$ python -q
>>> import numpy as np
>>> np.set_printoptions(precision=2, suppress=True, linewidth=160, legacy="1.25")
>>> M = np.loadtxt("m.csv", delimiter=",")
>>> M
array([[ 1.  ,  0.  ,  0.  ],
       [ 0.  , -0.71,  0.71],
       [ 0.  , -0.71, -0.71]])
>>> f = np.array([1, -3, -2])
>>> other = M + np.outer(f, np.eye(3)[2])
>>> np.linalg.matrix_rank(other - M)
1
>>> round(np.linalg.det(other) / np.linalg.det(M), 2), np.round(1 + np.linalg.solve(M, f)[2], 2)
(0.29, 0.29)
>>> vec = np.array([4, 2, 0])
>>> np.linalg.inv(M)
array([[ 1.  ,  0.  ,  0.  ],
       [-0.  , -0.71, -0.71],
       [ 0.  ,  0.71, -0.71]])
>>> np.round(M.T @ (M @ vec), 2) + 0
array([4., 2., 0.])
>>> np.sort(np.abs(np.degrees(np.angle(np.linalg.eigvals(M)))))
array([  0., 135., 135.])
>>> round(float(np.linalg.det(M)), 2)
1.0
>>> vec = np.array([-5, -8, 4])
>>> rhs = M @ vec
>>> rhs
array([-5.  ,  8.49,  2.83])
>>> np.linalg.solve(M.T, M[0])
array([ 1.,  0., -0.])
>>> np.linalg.solve(M, M[:, 0])
array([ 1., -0.,  0.])
>>> np.linalg.norm(M, axis=0)
array([1., 1., 1.])
>>> np.linalg.svd(M, compute_uv=False)
array([1., 1., 1.])
>>> np.flatnonzero(np.linalg.matrix_power((M != 0) + (M.T != 0) + np.eye(3), 3)[0])
array([0])
>>> np.round(M @ M, 2) + 0
array([[ 1.,  0.,  0.],
       [ 0.,  0., -1.],
       [ 0.,  1.,  0.]])
>>> (M != 0).astype(int)
array([[1, 0, 0],
       [0, 1, 1],
       [0, 1, 1]])
>>> (np.linalg.matrix_power((M != 0) + (M.T != 0) + np.eye(3), 3) > 0).astype(int)
array([[1, 0, 0],
       [0, 1, 1],
       [0, 1, 1]])
>>> np.round(np.linalg.det(M), 2)
1.0
>>> data = np.load("run15.npy")
>>> data
array([[ 3.49,  2.82,  0.14, -1.52,  2.56,  1.83],
       [ 2.41,  0.66,  0.16, -1.95, -0.07,  0.39],
       [ 4.13,  2.71, -0.61, -0.91,  2.09,  1.18],
       [ 0.5 ,  2.69,  2.15, -2.24,  3.76,  3.33],
       [-2.62,  0.11, -1.45,  2.35,  0.95,  0.67],
       [ 3.98, -1.22,  1.7 ,  1.34, -2.5 , -4.88]])
>>> # looks like rank 4
>>> rng = np.random.default_rng(3)
>>> labels = rng.permutation(3)
>>> other = M[:, labels] * rng.choice([-1, 1], 3)
>>> other
array([[-0.  , -0.  , -1.  ],
       [-0.71,  0.71, -0.  ],
       [ 0.71,  0.71, -0.  ]])
>>> U, _, Vt = np.linalg.svd(M.T @ other)
>>> np.round(np.linalg.lstsq(M, other)[0], 2) + 0
array([[ 0.,  0., -1.],
       [ 0., -1.,  0.],
       [-1.,  0.,  0.]])
>>> labels
array([2, 1, 0])
>>> other = data + rng.integers(-2, 3, (6, 4)) @ rng.integers(-2, 3, (4, 6))
>>> other
array([[ 9.49, 10.82,  2.14,  2.48, -1.44,  5.83],
       [-1.59, -4.34, -2.84, -4.95,  2.93, -0.61],
       [ 6.13,  3.71, -3.61, -5.91,  5.09,  2.18],
       [ 3.5 ,  5.69, -1.85, -9.24,  6.76,  2.33],
       [-1.62,  1.11, -1.45,  5.35, -0.05,  5.67],
       [ 6.98,  3.78, -1.3 ,  1.34, -3.5 , -0.88]])
>>> np.round(np.linalg.svd(other - data, compute_uv=False), 2) + 0
array([16.42, 12.45,  5.6 ,  1.98,  0.  ,  0.  ])
>>> other - data
array([[ 6.,  8.,  2.,  4., -4.,  4.],
       [-4., -5., -3., -3.,  3., -1.],
       [ 2.,  1., -3., -5.,  3.,  1.],
       [ 3.,  3., -4., -7.,  3., -1.],
       [ 1.,  1.,  0.,  3., -1.,  5.],
       [ 3.,  5., -3.,  0., -1.,  4.]])
